$ python3 -q
>>> import numpy as np
>>> from numpy import linalg as LA
>>> np.set_printoptions(suppress=True, linewidth=160)
>>> A = 0.9 ** np.abs(np.subtract.outer(np.arange(3), np.arange(3)))
>>> A
array([[1.  , 0.9 , 0.81],
       [0.9 , 1.  , 0.9 ],
       [0.81, 0.9 , 1.  ]])
>>> # symmetric
>>> round(float(LA.det(A)), 2)
0.04
>>> LA.determinant(A)
Traceback (most recent call last):
  File "<python-input-7>", line 1, in <module>
    LA.determinant(A)
    ^^^^^^^^^^^^^^
AttributeError: module 'numpy.linalg' has no attribute 'determinant'
>>> np.round(LA.matrix_power(A, 4), 2)
array([[18.38, 19.01, 18.38],
       [19.01, 19.66, 19.01],
       [18.38, 19.01, 18.38]])
>>> np.round(np.sort(np.abs(LA.eigvals(A))), 2)
array([0.07, 0.19, 2.74])
>>> (A - A.T) / 2
array([[0., 0., 0.],
       [0., 0., 0.],
       [0., 0., 0.]])
>>> evals, V = LA.eig(A)
>>> np.round(np.sort(LA.eigvals(A @ A)), 2) + 0
array([0.  , 0.04, 7.51])
>>> np.round(np.sort(LA.eigvals(LA.inv(A))), 2)
array([ 0.36,  5.26, 14.42])
>>> np.round(A @ V[:, 0] - evals[0] * V[:, 0], 2) + 0
array([0., 0., 0.])
>>> evals.round(2)
array([2.74, 0.19, 0.07])
>>> evals, V = LA.eigh(A)
>>> vec = np.array([1, -3, 3])
>>> np.abs(A).sum(axis=1).max(), round(float(np.abs(evals).max()), 2)
(np.float64(2.8), 2.74)
>>> np.round(LA.eigvalsh(A[1:, 1:]), 2)
array([0.1, 1.9])
>>> m1 = np.load("a.npy")
>>> m1.round(2)
array([[0.14, 0.14, 0.17, 0.17, 0.  , 0.07, 0.14, 0.17],
       [0.27, 0.2 , 0.13, 0.  , 0.  , 0.2 , 0.  , 0.2 ],
       [0.  , 0.  , 0.13, 0.33, 0.07, 0.  , 0.27, 0.2 ],
       [0.36, 0.  , 0.07, 0.07, 0.21, 0.07, 0.07, 0.14],
       [0.06, 0.18, 0.24, 0.24, 0.06, 0.12, 0.06, 0.06],
       [0.15, 0.12, 0.15, 0.08, 0.04, 0.23, 0.08, 0.15],
       [0.19, 0.08, 0.04, 0.19, 0.08, 0.12, 0.15, 0.15],
       [0.  , 0.18, 0.  , 0.18, 0.23, 0.23, 0.  , 0.18]])
>>> rng = np.random.default_rng(958252)
>>> lab = rng.permutation(8)
>>> lab
array([4, 2, 0, 3, 6, 1, 5, 7])
>>> M2 = m1[lab][:, lab]
>>> round(float(LA.det(M2)), 2), round(float(LA.det(m1[lab])), 2)
(0.0, -0.0)
>>> print(M2.round(2))
[[0.06 0.24 0.06 0.24 0.06 0.18 0.12 0.06]
 [0.07 0.13 0.   0.33 0.27 0.   0.   0.2 ]
 [0.   0.17 0.14 0.17 0.14 0.14 0.07 0.17]
 [0.21 0.07 0.36 0.07 0.07 0.   0.07 0.14]
 [0.08 0.04 0.19 0.19 0.15 0.08 0.12 0.15]
 [0.   0.13 0.27 0.   0.   0.2  0.2  0.2 ]
 [0.04 0.15 0.15 0.08 0.08 0.12 0.23 0.15]
 [0.23 0.   0.   0.18 0.   0.18 0.23 0.18]]
>>> np.round(np.diag(M2), 2)
array([0.06, 0.13, 0.14, 0.07, 0.15, 0.2 , 0.23, 0.18])
>>> np.round(np.sort(np.abs(LA.eigvals(M2))), 2)
array([0.03, 0.11, 0.11, 0.21, 0.23, 0.23, 0.23, 1.  ])
